$ ipython --no-banner

In [1]: import numpy as np

In [2]: np.set_printoptions(precision=4, suppress=True, linewidth=100, sign=" ")

In [3]: def tidy(a):
   ...:     return np.round(a, 4) + 0
   ...: 

In [4]: X = np.load("test19.npy")

In [5]: X
Out[5]: 
array([[ 0.4542, -1.9949,  1.1793,  0.8908,  4.5785,  1.7299, -2.0257, -1.2733],
       [ 1.9977, -1.7452,  1.0774,  0.4054, -3.9486,  6.8727,  4.4945, -2.1863],
       [ 0.1132, -1.1757,  1.0018,  0.3246,  2.7611, -0.7391, -1.9778, -1.0178],
       [ 1.1382, -2.1627,  0.8494,  0.5648, -3.7213,  6.3694,  3.9271, -1.8702],
       [ 2.9637,  1.6091,  2.1123, -0.7475, -0.2186,  1.9852,  1.9906, -1.1133],
       [ 1.1285,  1.2236,  3.4782,  0.8333,  2.3462,  0.7686, -3.4254, -0.9185],
       [ 3.7085,  2.009 ,  5.1432,  0.523 , -1.83  ,  1.2111,  3.8268, -3.5194],
       [ 1.5472, -1.4499,  1.9617,  0.7983, -2.9308,  6.5442,  4.3852, -3.026 ],
       [-0.8007,  0.5579,  1.3634, -0.5833,  4.0488,  2.4577,  0.9002, -0.8352],
       [-0.0613, -1.9883,  0.6916,  1.5668,  2.4883, -0.0323, -0.6094, -1.9907],
       [ 2.0019, -1.8453,  1.6473,  2.075 , -4.5557,  5.3151,  4.4644, -2.4785],
       [ 0.2783, -0.4204,  2.2858,  0.0465,  4.1482,  0.8849, -2.0044, -0.1768],
       [ 0.2075, -2.4635,  0.9306,  0.3413,  5.4521,  2.1219, -1.6925, -1.8162],
       [-0.2019, -1.5195,  3.5115,  0.1042,  2.6542,  0.2805, -0.5833, -2.029 ],
       [ 0.1252, -1.0142,  0.3727,  1.4954, -2.6997,  7.1158,  4.9731, -1.3297],
       [ 3.1306,  0.8524,  3.0575,  0.922 , -0.5255,  0.7723,  3.6076, -3.6212],
       [ 2.5957,  2.0536,  4.0646,  0.2689, -1.9625,  3.0559,  3.3511, -2.6316]])

In [6]: Xc = X - X.mean(axis=0)

In [7]: V = np.linalg.svd(Xc)[2][:3]

In [8]: A2 = Xc - Xc @ V.T @ V

In [9]: tidy((Xc @ V.T).std(axis=0))
Out[9]: array([ 4.8029,  2.4163,  1.1701])

In [10]: tidy(np.linalg.norm(A2) / np.linalg.norm(Xc))
Out[10]: np.float64(0.2657)

In [11]: vec = np.array([3, 3, 0, 0, 0, 3, 4, 2])

In [12]: y = X @ vec

In [13]: beta, lr = np.zeros(8), 1 / np.linalg.norm(X, 2) ** 2

In [14]: for i in range(6):
    ...:     beta -= lr * X.T @ (X @ beta - y)
    ...:     if i % 2 == 0: print(i, round(np.linalg.norm(X @ beta - y), 4))
    ...: 
0 24.3347
2 20.4741
4 18.1734

In [15]: print(tidy(beta))
[ 1.158   0.9867  0.8252 -0.0987 -1.8472  2.0753  2.5198 -0.6344]
